$ python3 -q
>>> import numpy as np
>>> from numpy import linalg as LA
>>> np.set_printoptions(suppress=True, linewidth=120)
>>> sigma = 3 * 0.2 ** np.arange(4)
>>> rng = np.random.default_rng(936)
>>> arr = rng.normal(size=(30, 4)) * rng.permutation(sigma)
>>> arr.round(3)
array([[ 0.07 , -0.777,  3.399, -0.016],
       [ 0.12 ,  0.201, -0.53 ,  0.018],
       [ 0.059, -0.118, -1.524,  0.009],
       [ 0.054,  0.12 , -1.797, -0.041],
       [-0.056,  0.067,  5.746,  0.004],
       [-0.15 , -0.671,  1.727,  0.028],
       [ 0.027,  0.155, -4.067,  0.006],
       [ 0.257,  0.171,  0.492,  0.013],
       [ 0.036,  0.172, -2.816, -0.001],
       [-0.203,  0.134,  2.795,  0.016],
       [-0.147, -0.096, -1.956,  0.049],
       [ 0.043,  0.533, -2.267, -0.061],
       [ 0.137,  0.299,  0.676,  0.021],
       [ 0.111, -0.29 ,  5.839,  0.027],
       [-0.219, -0.161,  4.617, -0.008],
       [ 0.183, -1.099, -1.946,  0.011],
       [ 0.031,  0.367,  1.533,  0.015],
       [ 0.053,  0.391,  0.18 , -0.015],
       [ 0.128, -0.362,  1.001, -0.018],
       [ 0.095, -0.323,  0.887,  0.009],
       [-0.053, -0.922,  0.364, -0.033],
       [ 0.125, -1.085,  5.383,  0.028],
       [ 0.046, -0.811, -3.017,  0.012],
       [-0.077,  0.397, -0.96 ,  0.011],
       [ 0.037,  0.219, -3.783,  0.02 ],
       [ 0.195, -0.868, -1.155, -0.024],
       [-0.054,  0.286, -4.044, -0.042],
       [-0.03 , -0.188,  3.158, -0.011],
       [ 0.132, -0.698,  1.369,  0.021],
       [ 0.001, -0.369, -0.733, -0.034]])
>>> A2 = np.c_[arr[:, :2] @ np.array([[0, -1], [-5, -3]]), np.array([1, 0, 3, -2, 3, 2, 2, 0, -2, 2, 1, 3, 3, -3, 2, 2, -2, -1, -3, -2, 1, 2, -2, -1, 3, -2, 0, -1, -1, 1])]
>>> A2.round(3)
array([[ 3.887,  2.262,  1.   ],
       [-1.006, -0.723,  0.   ],
       [ 0.589,  0.294,  3.   ],
       [-0.602, -0.415, -2.   ],
       [-0.335, -0.145,  3.   ],
       [ 3.357,  2.164,  2.   ],
       [-0.773, -0.491,  2.   ],
       [-0.857, -0.771,  0.   ],
       [-0.862, -0.553, -2.   ],
       [-0.671, -0.2  ,  2.   ],
       [ 0.482,  0.436,  1.   ],
       [-2.667, -1.643,  3.   ],
       [-1.494, -1.034,  3.   ],
       [ 1.45 ,  0.759, -3.   ],
       [ 0.804,  0.701,  2.   ],
       [ 5.495,  3.114,  2.   ],
       [-1.837, -1.133, -2.   ],
       [-1.953, -1.225, -1.   ],
       [ 1.81 ,  0.958, -3.   ],
       [ 1.614,  0.874, -2.   ],
       [ 4.611,  2.82 ,  1.   ],
       [ 5.424,  3.129,  2.   ],
       [ 4.055,  2.387, -2.   ],
       [-1.985, -1.114, -1.   ],
       [-1.096, -0.695,  3.   ],
       [ 4.34 ,  2.409, -2.   ],
       [-1.431, -0.805,  0.   ],
       [ 0.938,  0.593, -1.   ],
       [ 3.492,  1.963, -1.   ],
       [ 1.846,  1.107,  1.   ]])
>>> LA.matrix_rank(A2)
np.int64(3)
>>> np.round(LA.norm(LA.qr(arr)[0].T @ A2, axis=0) ** 2 / ((A2 ** 2).sum(axis=0) + 1e-12), 3)
array([1.   , 1.   , 0.068])
>>> LA.matrix_rank(np.c_[arr, A2])
np.int64(5)
>>> np.round(LA.norm(A2 - arr @ LA.lstsq(arr, A2)[0], axis=0), 3) + 0
array([ 0.   ,  0.   , 10.531])
>>> X = np.load("case17.npy")
>>> X
array([[0, 1, 1],
       [1, 0, 1],
       [1, 1, 0]])
>>> W = np.array([[-2, -1, -2, 2], [2, -1, 2, 0], [2, -2, 2, 2]])
>>> b = np.array([0, -1, 2, 4])
>>> act = np.maximum(X @ W + b, 0)
>>> LA.matrix_rank(act)
np.int64(3)
>>> W2 = np.array([[2, 3], [2, -3], [0, -2], [1, 2]])
>>> W @ W2
array([[-4,  5],
       [ 2,  5],
       [ 2, 12]])
>>> J = np.load("mat.npy")
>>> J
array([[ 6.766,  2.552,  0.057, -0.303],
       [ 6.013,  1.   ,  1.221,  0.028],
       [ 7.605,  1.421,  3.48 ,  2.041],
       [ 6.099,  3.341,  3.332,  0.4  ],
       [ 6.363,  2.521,  3.284, -0.154],
       [ 6.665,  2.106,  1.618, -0.186],
       [ 5.293,  2.413,  3.807, -0.212],
       [ 4.767,  5.09 ,  2.332, -1.133],
       [ 5.63 ,  3.325,  5.024,  0.198],
       [ 6.69 ,  3.126,  3.447,  0.825],
       [ 5.918,  2.663,  4.57 ,  0.086]])
>>> A2 = np.c_[J[:, :3] @ np.array([[2, 2, 0], [1, 0, 0], [2, 2, 0]]), np.array([3, -3, 0, 3, 1, -1, -3, 2, -2, -2, -3])]
>>> A2.round(3)
array([[16.198, 13.646,  0.   ,  3.   ],
       [15.468, 14.468,  0.   , -3.   ],
       [23.591, 22.17 ,  0.   ,  0.   ],
       [22.203, 18.862,  0.   ,  3.   ],
       [21.815, 19.294,  0.   ,  1.   ],
       [18.672, 16.566,  0.   , -1.   ],
       [20.613, 18.2  ,  0.   , -3.   ],
       [19.288, 14.198,  0.   ,  2.   ],
       [24.633, 21.308,  0.   , -2.   ],
       [23.4  , 20.274,  0.   , -2.   ],
       [23.639, 20.976,  0.   , -3.   ]])
>>> LA.matrix_rank(A2)
np.int64(3)
>>> np.round(LA.norm(A2 - J @ LA.lstsq(J, A2)[0], axis=0), 3) + 0
array([0.   , 0.   , 0.   , 5.042])
>>> np.round(LA.lstsq(J, A2[:, 0])[0], 3) + 0
array([2., 1., 2., 0.])
>>> m1 = np.loadtxt("sample9.csv", delimiter=",")
>>> m1
array([[1., 4., 0., 3.],
       [4., 1., 4., 0.],
       [0., 4., 1., 4.],
       [3., 0., 4., 1.]])
>>> np.allclose(m1, m1.T)
True
>>> round(float(np.abs(LA.eigvals(m1)).max()), 3)
8.531
>>> np.round(LA.matrix_power(m1, 3), 3)
array([[ 76., 224.,  84., 196.],
       [224.,  97., 252.,  84.],
       [ 84., 252.,  97., 224.],
       [196.,  84., 224.,  76.]])
>>> m1 @ m1
array([[26.,  8., 28.,  6.],
       [ 8., 33.,  8., 28.],
       [28.,  8., 33.,  8.],
       [ 6., 28.,  8., 26.]])
>>> np.trace(m1)
np.float64(4.0)
>>> np.allclose(m1 @ m1.T, m1.T @ m1)
True
>>> (m1 + m1.T) / 2
array([[1., 4., 0., 3.],
       [4., 1., 4., 0.],
       [0., 4., 1., 4.],
       [3., 0., 4., 1.]])
>>> np.round(LA.det(m1), 3)
np.float64(-40.0)
>>> evals, evecs = LA.eigh(m1)
>>> round(float(evals.sum()), 3), np.trace(m1)
(4.0, np.float64(4.0))
>>> np.unique(evals.round(6) + 0, return_counts=True)[1]
array([1, 1, 1, 1])
>>> np.abs(evecs[:, -1]).round(6).argmax()
np.int64(1)
>>> (evals > 1e-8).sum(), (evals < -1e-8).sum()
(np.int64(3), np.int64(1))
>>> np.round(evecs @ np.diag(evals) @ evecs.T, 3) + 0
array([[1., 4., 0., 3.],
       [4., 1., 4., 0.],
       [0., 4., 1., 4.],
       [3., 0., 4., 1.]])
>>> np.round(LA.eigvalsh(m1 + 4 * np.eye(4)), 3)
array([-2.531,  4.469,  5.531, 12.531])
>>> data = np.load("run7.npy")
>>> data
array([[0, 0, 0, 0, 0, 0],
       [0, 0, 1, 1, 1, 1],
       [0, 1, 0, 0, 1, 0],
       [0, 1, 0, 0, 1, 0],
       [0, 1, 1, 1, 0, 0],
       [0, 1, 0, 0, 0, 0]])
>>> [round(float(x), 3) for x in LA.svd(data, compute_uv=False)[:3]]
[2.686, 1.749, 1.271]
>>> np.argsort(-LA.norm(data, axis=0).round(6), kind="stable")[:3]
array([1, 4, 2])
>>> blk = np.stack([data, 5 * data, data[::-1]])
>>> np.einsum("bij,cij->bc", blk, blk)
array([[ 12,  60,   8],
       [ 60, 300,  40],
       [  8,  40,  12]])
>>> np.round(LA.norm(blk, axis=(1, 2)), 3)
array([ 3.464, 17.321,  3.464])
>>> evals, evecs = LA.eigh(data)
>>> x0 = np.array([2, -1, -2, 0, -2, -1])
>>> np.abs(data).sum(axis=1).max(), round(np.abs(evals).max(), 3)
(np.int64(4), np.float64(2.686))
>>> (np.sign(evecs[:, -1].round(6)) == np.sign(evecs[0, -1].round(6))).astype(int)
array([1, 0, 0, 0, 0, 0])
>>> x0 @ data @ x0
np.int64(18)
>>> left, sigma, VT = LA.svd(data, full_matrices=False)
>>> (sigma > 1e-8).sum()
np.int64(4)
>>> np.round(np.abs(VT[0]), 3)
array([0.   , 0.583, 0.412, 0.412, 0.524, 0.217])
>>> np.round(left.T @ data @ VT.T, 3) + 0
array([[2.686, 0.   , 0.   , 0.   , 0.   , 0.   ],
       [0.   , 1.749, 0.   , 0.   , 0.   , 0.   ],
       [0.   , 0.   , 1.271, 0.   , 0.   , 0.   ],
       [0.   , 0.   , 0.   , 0.335, 0.   , 0.   ],
       [0.   , 0.   , 0.   , 0.   , 0.   , 0.   ],
       [0.   , 0.   , 0.   , 0.   , 0.   , 0.   ]])
>>> left.shape, sigma.shape, VT.shape
((6, 6), (6,), (6, 6))
>>> left, sigma, VT = LA.svd(data)
>>> np.argmax(sigma[:-1] / (sigma[1:] + 1e-6)) + 1
np.int64(4)
>>> sigma.round(3) + 0
array([2.686, 1.749, 1.271, 0.335, 0.   , 0.   ])
>>> A2 = left[:, :4] @ np.diag(sigma[:4]) @ VT[:4]
>>> round(float(np.abs(data - A2).max()), 3)
0.0
>>> np.round(LA.norm(data - A2) / LA.norm(data), 3)
np.float64(0.0)
>>> LA.matrix_rank(data, rtol=0.05)
np.int64(4)
>>> A2.round(3) + 0
array([[0., 0., 0., 0., 0., 0.],
       [0., 0., 1., 1., 1., 1.],
       [0., 1., 0., 0., 1., 0.],
       [0., 1., 0., 0., 1., 0.],
       [0., 1., 1., 1., 0., 0.],
       [0., 1., 0., 0., 0., 0.]])
>>> K = np.loadtxt("layer9.csv", delimiter=",")
>>> K
array([[-3.634,  0.489, -2.932,  3.551],
       [-3.326,  5.719,  2.961, -2.874],
       [-2.128,  2.868,  4.48 , -8.924],
       [ 4.076, -7.887, -0.674,  5.822],
       [-2.092, -2.256,  0.456, 14.161]])
>>> x0 = np.array([3, 1, 2, 1])
>>> target = K @ x0
>>> np.round(LA.pinv(K) @ K, 3) + 0
array([[1., 0., 0., 0.],
       [0., 1., 0., 0.],
       [0., 0., 1., 0.],
       [0., 0., 0., 1.]])
>>> target.round(3)
array([-12.726,  -1.211,  -3.48 ,   8.815,   6.541])
>>> target = target + 0.1 * rng.normal(size=5)
>>> target.round(3)
array([-12.684,  -1.135,  -3.469,   8.91 ,   6.552])
>>> b, *_ = LA.lstsq(K, target)
>>> b.round(3)
array([2.986, 0.987, 2.007, 0.999])
>>> np.round(K.T @ (target - K @ b), 3) + 0
array([0., 0., 0., 0.])
>>> A2 = K / LA.norm(K, axis=1, keepdims=True)
>>> cov = A2 @ A2.T
>>> np.argwhere(np.triu(np.abs(cov) > 0.95, 1))
array([], shape=(0, 2), dtype=int64)
>>> np.round(np.degrees(np.arccos(np.clip(cov[3, 1], -1, 1))), 3)
np.float64(158.909)
>>> (cov - 2 * np.eye(5)).round(6).argmax(axis=1)
array([4, 2, 1, 4, 0])
>>> (np.abs(cov) > 0.9).astype(int)
array([[1, 0, 0, 0, 0],
       [0, 1, 0, 1, 0],
       [0, 0, 1, 0, 0],
       [0, 1, 0, 1, 0],
       [0, 0, 0, 0, 1]])
>>> cov.round(3)
array([[ 1.   , -0.087, -0.572,  0.064,  0.65 ],
       [-0.087,  1.   ,  0.755, -0.933, -0.401],
       [-0.572,  0.755,  1.   , -0.765, -0.822],
       [ 0.064, -0.933, -0.765,  1.   ,  0.593],
       [ 0.65 , -0.401, -0.822,  0.593,  1.   ]])
>>> cov[3].round(3)
array([ 0.064, -0.933, -0.765,  1.   ,  0.593])
>>> idx = rng.permutation(4)
>>> A2 = K[:, idx] * rng.choice([-1, 1], 4)
>>> A2
array([[ -3.551,  -2.932,  -3.634,   0.489],
       [  2.874,   2.961,  -3.326,   5.719],
       [  8.924,   4.48 ,  -2.128,   2.868],
       [ -5.822,  -0.674,   4.076,  -7.887],
       [-14.161,   0.456,  -2.092,  -2.256]])
>>> left, _, VT = LA.svd(K.T @ A2)
>>> np.round(left @ VT, 3) + 0
array([[ 0.,  0.,  1.,  0.],
       [ 0.,  0.,  0.,  1.],
       [ 0.,  1.,  0.,  0.],
       [-1.,  0.,  0.,  0.]])
>>> A = np.load("arr.npy")
>>> A
array([[-1.1,  0.7, -1.9,  0.7,  0.5, -0.7,  0.3],
       [-0.2,  0. ,  0.4,  2.2, -1.5, -1.7, -1.4],
       [-0.5,  1.3,  0.9, -0.1, -0.4, -0.5, -1.2],
       [ 0. ,  0.4, -0.4,  2.1,  0.4,  0.5, -0.3],
       [ 1. , -0.3, -0.4, -0.3, -0.1,  0.1,  0.8]])
>>> Xs = (arr - arr.mean(axis=0)) / arr.std(axis=0)
>>> np.argwhere(np.abs(Xs) > 2)
array([[ 9,  0],
       [11,  3],
       [14,  0]])
>>> b = LA.lstsq(np.delete(Xs, 0, axis=1), Xs[:, 0])[0]
>>> np.abs(b).argmax()
np.int64(0)
>>> np.round(1 - np.var(Xs[:, 0] - np.delete(Xs, 0, axis=1) @ b), 3)
np.float64(0.07)
>>> r0, r1 = A[4], A[3]
>>> r0 @ r0
np.float64(2.0)
>>> pr = (r0 @ r1) / (r0 @ r0) * r0
>>> np.round(np.outer(r0, r1), 3)
array([[ 0.  ,  0.4 , -0.4 ,  2.1 ,  0.4 ,  0.5 , -0.3 ],
       [-0.  , -0.12,  0.12, -0.63, -0.12, -0.15,  0.09],
       [-0.  , -0.16,  0.16, -0.84, -0.16, -0.2 ,  0.12],
       [-0.  , -0.12,  0.12, -0.63, -0.12, -0.15,  0.09],
       [-0.  , -0.04,  0.04, -0.21, -0.04, -0.05,  0.03],
       [ 0.  ,  0.04, -0.04,  0.21,  0.04,  0.05, -0.03],
       [ 0.  ,  0.32, -0.32,  1.68,  0.32,  0.4 , -0.24]])
>>> round(LA.norm(r0 + r1) ** 2 + LA.norm(r0 - r1) ** 2, 3)
np.float64(14.46)
>>> A2 = A / LA.norm(A, axis=1, keepdims=True)
>>> cov = A2 @ A2.T
>>> cov[3].round(3)
array([ 0.385,  0.43 , -0.02 ,  1.   , -0.254])
>>> round(np.degrees(np.arccos(np.clip(cov[3, 2], -1, 1))), 3)
np.float64(91.167)
>>> idx = rng.integers(0, 2, 6)
>>> feats = np.triu((idx[:, None] == idx) & (rng.random((6, 6)) < 0.8), 1).astype(int)
>>> feats += feats.T
>>> feats
array([[0, 1, 0, 0, 0, 0],
       [1, 0, 0, 0, 0, 0],
       [0, 0, 0, 1, 1, 1],
       [0, 0, 1, 0, 1, 1],
       [0, 0, 1, 1, 0, 0],
       [0, 0, 1, 1, 0, 0]])
>>> proj = arr @ LA.solve(arr.T @ arr, arr.T)
>>> LA.matrix_rank(np.eye(30) - proj)
np.int64(26)
>>> np.round(proj @ arr[:, 0], 3)
array([ 0.07 ,  0.12 ,  0.059,  0.054, -0.056, -0.15 ,  0.027,  0.257,  0.036, -0.203, -0.147,  0.043,  0.137,  0.111,
       -0.219,  0.183,  0.031,  0.053,  0.128,  0.095, -0.053,  0.125,  0.046, -0.077,  0.037,  0.195, -0.054, -0.03 ,
        0.132,  0.001])
>>> np.round(np.trace(proj), 3)
np.float64(4.0)
